$ python -q
>>> import numpy as np
>>> import numpy.linalg as la
>>> np.set_printoptions(suppress=True, linewidth=200)
>>> def tidy(a):
...     return np.round(a, 2) + 0
... 
>>> F = np.loadtxt("mat.csv", delimiter=",")
>>> print(F)
[[0. 0. 0. 0. 0. 0.]
 [0. 0. 0. 0. 0. 0.]
 [4. 0. 0. 0. 3. 0.]
 [0. 0. 1. 5. 0. 0.]]
>>> Uu, s, vt = la.svd(F, full_matrices=False)
>>> (s > 1e-8).sum()
np.int64(2)
>>> tidy(np.sqrt((s ** 2).sum())), tidy(la.norm(F))
(np.float64(7.14), np.float64(7.14))
>>> print([round(float(x), 2) for x in la.svd(F, compute_uv=False)[:3]])
[5.1, 5.0, 0.0]
>>> Uu, s, vt = la.svd(F)
>>> evecs = vt[:(s > 1e-8).sum()]
>>> rng = np.random.default_rng(11088)
>>> x = F[1] + 3 * F[2] + rng.integers(2) * np.eye(6)[0]
>>> x
array([13.,  0.,  0.,  0.,  9.,  0.])
>>> la.matrix_rank(np.vstack([F, x]))
np.int64(3)
>>> print(np.allclose(evecs.T @ evecs @ x, x))
False
>>> tidy(la.norm(x - evecs.T @ evecs @ x))
np.float64(0.6)
>>> rank = la.matrix_rank(F)
>>> rank
np.int64(2)
>>> ns = la.svd(F)[2][rank:].T
>>> print(tidy(ns @ ns.T))
[[ 0.36  0.    0.    0.   -0.48  0.  ]
 [ 0.    1.    0.    0.    0.    0.  ]
 [ 0.    0.    0.96 -0.19  0.    0.  ]
 [ 0.    0.   -0.19  0.04  0.    0.  ]
 [-0.48  0.    0.    0.    0.64  0.  ]
 [ 0.    0.    0.    0.    0.    1.  ]]
>>> la.matrix_rank(F.T @ F), la.matrix_rank(F @ F.T)
(np.int64(2), np.int64(2))
>>> tidy(F @ ns)
array([[0., 0., 0., 0.],
       [0., 0., 0., 0.],
       [0., 0., 0., 0.],
       [0., 0., 0., 0.]])
>>> data = np.load("a.npy")
>>> data
array([[ 1, -1,  1, -1,  1, -1,  1, -1],
       [ 1,  1, -1, -1,  1,  1, -1, -1],
       [ 1,  1,  1,  1, -1, -1, -1, -1],
       [ 1, -1, -1,  1,  1, -1, -1,  1],
       [ 1,  1,  1,  1,  1,  1,  1,  1]])
>>> A2 = data / la.norm(data, axis=1, keepdims=True)
>>> gram = A2 @ A2.T
>>> tidy(gram[1])
array([0., 1., 0., 0., 0.])
>>> tidy(gram)
array([[1., 0., 0., 0., 0.],
       [0., 1., 0., 0., 0.],
       [0., 0., 1., 0., 0.],
       [0., 0., 0., 1., 0.],
       [0., 0., 0., 0., 1.]])
>>> (np.abs(gram) > 0.9).astype(int)
array([[1, 0, 0, 0, 0],
       [0, 1, 0, 0, 0],
       [0, 0, 1, 0, 0],
       [0, 0, 0, 1, 0],
       [0, 0, 0, 0, 1]])
>>> tidy(la.norm(A2, axis=1))
array([1., 1., 1., 1., 1.])
>>> print(np.argwhere(np.triu(np.abs(gram) > 0.95, 1)))
[]
>>> A2 = data[0, 0] * data[1:] - np.outer(data[1:, 0], data[0])
>>> A2
array([[ 0,  2, -2,  0,  0,  2, -2,  0],
       [ 0,  2,  0,  2, -2,  0, -2,  0],
       [ 0,  0, -2,  2,  0,  0, -2,  2],
       [ 0,  2,  0,  2,  0,  2,  0,  2]])
>>> np.flatnonzero(~A2.round(6).any(axis=1))
array([], dtype=int64)
>>> gram = data.T @ data
>>> np.diag(gram)
array([5, 5, 5, 5, 5, 5, 5, 5])
>>> la.matrix_rank(gram)
np.int64(5)
>>> (data @ data.T).shape
(5, 5)
>>> tidy(la.eigvalsh(gram)[::-1])
array([8., 8., 8., 8., 8., 0., 0., 0.])
>>> data.ravel(order="F")
array([ 1,  1,  1,  1,  1, -1,  1,  1, -1,  1,  1, -1,  1, -1,  1, -1, -1,  1,  1,  1,  1,  1, -1,  1,  1, -1,  1, -1, -1,  1,  1, -1, -1, -1,  1, -1, -1, -1,  1,  1])
>>> data.reshape(-1, 2)
array([[ 1, -1],
       [ 1, -1],
       [ 1, -1],
       [ 1, -1],
       [ 1,  1],
       [-1, -1],
       [ 1,  1],
       [-1, -1],
       [ 1,  1],
       [ 1,  1],
       [-1, -1],
       [-1, -1],
       [ 1, -1],
       [-1,  1],
       [ 1, -1],
       [-1,  1],
       [ 1,  1],
       [ 1,  1],
       [ 1,  1],
       [ 1,  1]])
>>> T = data.reshape(5, 2, -1)
>>> T.shape
(5, 2, 4)
>>> np.einsum("ihd,jhd->hij", T, T).shape
(2, 5, 5)
>>> T.sum(axis=1)
array([[ 2, -2,  2, -2],
       [ 2,  2, -2, -2],
       [ 0,  0,  0,  0],
       [ 2, -2, -2,  2],
       [ 2,  2,  2,  2]])
>>> np.swapaxes(T, 1, 2)[2]
array([[ 1, -1],
       [ 1, -1],
       [ 1, -1],
       [ 1, -1]])
>>> T[:, 0]
array([[ 1, -1,  1, -1],
       [ 1,  1, -1, -1],
       [ 1,  1,  1,  1],
       [ 1, -1, -1,  1],
       [ 1,  1,  1,  1]])
>>> def softmax(z):
...     e = np.exp(z - z.max(axis=-1, keepdims=True))
...     return e / e.sum(axis=-1, keepdims=True)
... 
>>> tidy(softmax(data).sum(axis=1))
array([1., 1., 1., 1., 1.])
>>> print(tidy(softmax(10 * data[1])))
[0.25 0.25 0.   0.   0.25 0.25 0.   0.  ]
>>> print(tidy(softmax(data[1] + -2)))
[0.22 0.22 0.03 0.03 0.22 0.22 0.03 0.03]
>>> print(tidy(softmax(data[1])))
[0.22 0.22 0.03 0.03 0.22 0.22 0.03 0.03]
>>> S = data @ data.T / np.sqrt(8)
>>> tidy(softmax(S))
array([[0.81, 0.05, 0.05, 0.05, 0.05],
       [0.05, 0.81, 0.05, 0.05, 0.05],
       [0.05, 0.05, 0.81, 0.05, 0.05],
       [0.05, 0.05, 0.05, 0.81, 0.05],
       [0.05, 0.05, 0.05, 0.05, 0.81]])
>>> tidy(softmax(S + np.triu(np.full(S.shape, -np.inf), 1)))
array([[1.  , 0.  , 0.  , 0.  , 0.  ],
       [0.06, 0.94, 0.  , 0.  , 0.  ],
       [0.05, 0.05, 0.89, 0.  , 0.  ],
       [0.05, 0.05, 0.05, 0.85, 0.  ],
       [0.05, 0.05, 0.05, 0.05, 0.81]])
>>> tidy(softmax(S)[1] @ data)
array([ 1.  ,  0.81, -0.71, -0.71,  0.9 ,  0.71, -0.81, -0.81])
>>> softmax(S).round(6).argmax(axis=1)
array([0, 1, 2, 3, 4])
>>> A = np.loadtxt("w.csv", delimiter=",")
>>> A
array([[ 0.64, -1.36,  0.4 ,  0.  ],
       [ 0.08, -0.17,  0.05,  0.  ],
       [ 0.16, -0.34,  0.1 ,  0.  ],
       [-1.28,  2.72, -0.8 ,  0.  ],
       [ 1.28, -2.72,  0.8 ,  0.  ],
       [ 1.76, -3.74,  1.1 ,  0.  ],
       [ 1.28, -2.72,  0.8 ,  0.  ]])
>>> Uu, s, vt = la.svd(A)
>>> tidy(s)
array([7.07, 0.  , 0.  , 0.  ])
>>> np.argmax(s[:-1] / (s[1:] + 1e-6)) + 1
np.int64(1)
>>> A2 = Uu[:, :1] @ np.diag(s[:1]) @ vt[:1]
>>> tidy(la.norm(A - A2, 2)), tidy(s[1])
(np.float64(0.0), np.float64(0.0))
>>> print(tidy(np.abs(A - A2).max()))
0.0
>>> print(tidy(A2))
[[ 0.64 -1.36  0.4   0.  ]
 [ 0.08 -0.17  0.05  0.  ]
 [ 0.16 -0.34  0.1   0.  ]
 [-1.28  2.72 -0.8   0.  ]
 [ 1.28 -2.72  0.8   0.  ]
 [ 1.76 -3.74  1.1   0.  ]
 [ 1.28 -2.72  0.8   0.  ]]
>>> print(la.matrix_rank(A, rtol=0.05))
1
>>> x = np.array([1, 3, 3, 1])
>>> h1 = np.maximum(A2 @ x, 0)
>>> tidy(h1)
array([0.  , 0.  , 0.  , 4.48, 0.  , 0.  , 0.  ])
>>> tidy(np.maximum(A2 @ x, 0) - np.maximum(-A2 @ x, 0))
array([-2.24, -0.28, -0.56,  4.48, -4.48, -6.16, -4.48])
>>> tidy(A2.T @ h1)
array([-5.73, 12.19, -3.58,  0.  ])
>>> [round(float(x), 2) for x in la.svd(A, compute_uv=False)[:3]]
[7.07, 0.0, 0.0]
>>> tidy(la.norm(A, 2) / la.norm(A))
np.float64(1.0)
>>> rank = la.matrix_rank(A)
>>> rank
np.int64(1)
>>> ns = la.svd(A)[2][rank:].T
>>> [int(la.matrix_rank(A[:i])) for i in range(1, len(A) + 1)]
[1, 1, 1, 1, 1, 1, 1]
>>> la.matrix_rank(A.T @ A), la.matrix_rank(A @ A.T)
(np.int64(1), np.int64(1))
>>> ns.shape
(4, 3)
>>> tidy(A.sum(axis=1))
array([-0.32, -0.04, -0.08,  0.64, -0.64, -0.88, -0.64])
>>> tidy(A.mean(axis=0))
array([ 0.56, -1.19,  0.35,  0.  ])
>>> print(tidy(la.norm(A)))
7.07
>>> print(A.sum(axis=0))
[ 3.92 -8.33  2.45  0.  ]
>>> tidy(np.diff(A, axis=0))
array([[-0.56,  1.19, -0.35,  0.  ],
       [ 0.08, -0.17,  0.05,  0.  ],
       [-1.44,  3.06, -0.9 ,  0.  ],
       [ 2.56, -5.44,  1.6 ,  0.  ],
       [ 0.48, -1.02,  0.3 ,  0.  ],
       [-0.48,  1.02, -0.3 ,  0.  ]])
>>> np.count_nonzero(A)
np.int64(21)
>>> tidy(la.svd(A, compute_uv=False))
array([7.07, 0.  , 0.  , 0.  ])
>>> E = np.loadtxt("m.csv", delimiter=",")
>>> E
array([[-2., -1.,  3.,  1.,  1., -2.],
       [-1., -2., -1.,  3.,  1.,  1.],
       [ 3., -1., -2., -1.,  3.,  1.],
       [ 1.,  3., -1., -2., -1.,  3.],
       [ 1.,  1.,  3., -1., -2., -1.],
       [-2.,  1.,  1.,  3., -1., -2.]])
>>> np.all(la.eigvalsh(E) > 0)
np.False_
>>> [round(float(la.det(E[:i, :i])), 2) + 0 for i in range(1, 7)]
[-2.0, 3.0, 20.0, 13.0, -154.0, 960.0]
>>> T = np.stack([data, 4 * data, data[::-1]])
>>> T.sum(axis=0)
array([[ 6, -4,  6, -4,  6, -4,  6, -4],
       [ 6,  4, -6, -4,  6,  4, -6, -4],
       [ 6,  6,  6,  6, -6, -6, -6, -6],
       [ 6, -4, -6,  4,  6, -4, -6,  4],
       [ 6,  4,  6,  4,  6,  4,  6,  4]])
>>> (T @ data.T).shape
(3, 5, 5)
>>> la.matrix_rank(T.reshape(3, -1))
np.int64(2)
>>> A2 = E / np.sqrt((E ** 2).mean(axis=1, keepdims=True))
>>> la.matrix_rank(E - E.mean(axis=1, keepdims=True))
np.int64(5)
>>> x = np.array([2, -2, 1, 2, 0, -2])
>>> h1 = np.maximum(E @ x, 0)
>>> h1
array([7., 5., 2., 0., 3., 5.])
>>> np.maximum(E @ (3 * x), 0)
array([21., 15.,  6.,  0.,  9., 15.])
>>> K = np.load("arr.npy")
>>> K
array([[ 1,  0,  0,  0,  0,  0,  0],
       [ 0,  1,  0,  0,  0,  0,  0],
       [-3, -1,  1,  0,  0,  0,  0],
       [-3, -1,  1,  1,  0,  0,  0],
       [ 0,  2, -2, -3,  1,  0,  0],
       [ 2, -3,  1,  2,  1,  1,  0],
       [ 0,  2,  3,  2,  1,  3,  1]])
>>> # triangular, det is the product of the diagonal
>>> x = np.array([7, -3, 3, -4, 5, 0, -1])
>>> h1 = np.maximum(K @ x, 0)
>>> np.flatnonzero(h1 > 1e-9)
array([0, 4, 5])
>>> np.maximum(K @ (3 * x), 0)
array([21,  0,  0,  0, 15, 69,  0])
>>> h1
array([ 7,  0,  0,  0,  5, 23,  0])
>>> K.T @ h1
array([ 53, -59,  13,  31,  28,  23,   0])
>>> J = np.loadtxt("out14.csv", delimiter=",")
>>> tidy(J)
array([[ 0.91,  0.13, -0.04, -0.17,  0.15,  0.01,  0.07],
       [ 0.13,  0.8 ,  0.06,  0.27, -0.23, -0.02, -0.11],
       [-0.04,  0.06,  0.98, -0.07,  0.07,  0.  ,  0.03],
       [-0.17,  0.27, -0.07,  0.64,  0.32,  0.02,  0.15],
       [ 0.15, -0.23,  0.07,  0.32,  0.72, -0.02, -0.13],
       [ 0.01, -0.02,  0.  ,  0.02, -0.02,  1.  , -0.01],
       [ 0.07, -0.11,  0.03,  0.15, -0.13, -0.01,  0.94]])
>>> vals, evecs = la.eigh(J)
>>> x = np.array([-2, -2, -1, 2, 1, -2, 0])
>>> tidy(la.eigvalsh(J[1:, 1:]))
array([0.09, 1.  , 1.  , 1.  , 1.  , 1.  ])
>>> tidy(np.abs(J).sum(axis=1).max()), tidy(np.abs(vals).max())
(np.float64(1.65), np.float64(1.0))
>>> tidy(x @ J @ x / (x @ x)), tidy(vals[0]), tidy(vals[-1])
(np.float64(0.95), np.float64(0.0), np.float64(1.0))
>>> w1 = np.array([[2, 2, 1, 1, 2],
...     [2, 2, 2, 1, 0],
...     [0, 1, 1, 0, 0],
...     [0, 2, 2, 2, 1],
...     [0, 2, 0, 0, 1],
...     [1, 1, 1, 0, 0],
...     [2, 2, 0, 0, 0]])
>>> beta = np.array([1, 0, -2, 2, 0])
>>> H = np.maximum(J @ w1 + beta, 0)
>>> (H > 0).astype(int)
array([[1, 1, 0, 1, 1],
       [1, 1, 1, 1, 1],
       [1, 1, 0, 1, 0],
       [1, 1, 0, 1, 1],
       [1, 1, 0, 1, 1],
       [1, 1, 0, 1, 1],
       [1, 1, 0, 1, 1]])
>>> la.matrix_rank(H)
np.int64(5)
>>> cent = np.array([[-1, -5], [-2, -2], [3, 1], [-3, 4], [-5, 0]])
>>> w1 @ cent
array([[-16,  -9],
       [ -3,  -8],
       [  1,  -1],
       [ -9,   6],
       [ -9,  -4],
       [  0,  -6],
       [ -6, -14]])
>>> (H @ cent).round(6).argmax(axis=1)
array([1, 1, 1, 1, 1, 1, 1])
>>> x = np.array([2, -3, 3, -3, 2, -1, -1])
>>> tidy((x - J @ x) @ (J @ x))
np.float64(0.0)
>>> tidy(np.trace(J))
np.float64(6.0)
>>> tidy(J @ J @ x)
array([ 2.08, -3.12,  3.03, -2.84,  1.86, -1.01, -1.07])
>>> print(tidy(J @ x))
[ 2.08 -3.12  3.03 -2.84  1.86 -1.01 -1.07]
>>> print(tidy(la.eigvalsh(2 * J - np.eye(7))))
[-1.  1.  1.  1.  1.  1.  1.]
>>> tidy(np.eye(7) - J)
array([[ 0.09, -0.13,  0.04,  0.17, -0.15, -0.01, -0.07],
       [-0.13,  0.2 , -0.06, -0.27,  0.23,  0.02,  0.11],
       [ 0.04, -0.06,  0.02,  0.07, -0.07,  0.  , -0.03],
       [ 0.17, -0.27,  0.07,  0.36, -0.32, -0.02, -0.15],
       [-0.15,  0.23, -0.07, -0.32,  0.28,  0.02,  0.13],
       [-0.01,  0.02,  0.  , -0.02,  0.02,  0.  ,  0.01],
       [-0.07,  0.11, -0.03, -0.15,  0.13,  0.01,  0.06]])
>>> x = np.array([-3, -3, 3, -3, -4, 4, -5, 5])
>>> print(data @ x)
[-12  -6  -6  -4  -6]
>>> np.sign((data @ x).round(6))
array([-1, -1, -1, -1, -1])
>>> (data * x).sum(axis=1)
array([-12,  -6,  -6,  -4,  -6])
>>> data * x
array([[-3,  3,  3,  3, -4, -4, -5, -5],
       [-3, -3, -3,  3, -4,  4,  5, -5],
       [-3, -3,  3, -3,  4, -4,  5, -5],
       [-3,  3, -3, -3, -4, -4,  5,  5],
       [-3, -3,  3, -3, -4,  4, -5,  5]])
>>> data @ np.ones(8)
array([0., 0., 0., 0., 8.])
>>> W0 = np.loadtxt("layer14.csv", delimiter=",")
>>> tidy(W0)
array([[0.09, 0.03, 0.28, 0.16, 0.22, 0.06, 0.16],
       [0.05, 0.24, 0.16, 0.03, 0.24, 0.05, 0.24],
       [0.2 , 0.05, 0.24, 0.1 , 0.15, 0.15, 0.12],
       [0.24, 0.06, 0.12, 0.12, 0.06, 0.06, 0.35],
       [0.07, 0.21, 0.28, 0.07, 0.07, 0.21, 0.1 ],
       [0.25, 0.03, 0.06, 0.25, 0.25, 0.06, 0.11],
       [0.11, 0.15, 0.07, 0.04, 0.26, 0.07, 0.3 ]])
>>> # a transition matrix
>>> x = np.array([1, 1, 3, 3, 0, 3, 1])
>>> h1 = np.maximum(W0 @ x, 0)
>>> print(tidy(np.maximum(W0 @ x, 0) - np.maximum(-W0 @ x, 0)))
[1.78 1.24 1.83 1.53 2.03 1.47 1.11]
>>> tidy(np.maximum(W0 @ (3 * x), 0))
array([5.34, 3.71, 5.49, 4.59, 6.1 , 4.42, 3.33])
>>> tidy(np.tanh(W0 @ x))
array([0.94, 0.84, 0.95, 0.91, 0.97, 0.9 , 0.8 ])
>>> tidy(W0 * (h1 > 1e-9)[:, None])
array([[0.09, 0.03, 0.28, 0.16, 0.22, 0.06, 0.16],
       [0.05, 0.24, 0.16, 0.03, 0.24, 0.05, 0.24],
       [0.2 , 0.05, 0.24, 0.1 , 0.15, 0.15, 0.12],
       [0.24, 0.06, 0.12, 0.12, 0.06, 0.06, 0.35],
       [0.07, 0.21, 0.28, 0.07, 0.07, 0.21, 0.1 ],
       [0.25, 0.03, 0.06, 0.25, 0.25, 0.06, 0.11],
       [0.11, 0.15, 0.07, 0.04, 0.26, 0.07, 0.3 ]])
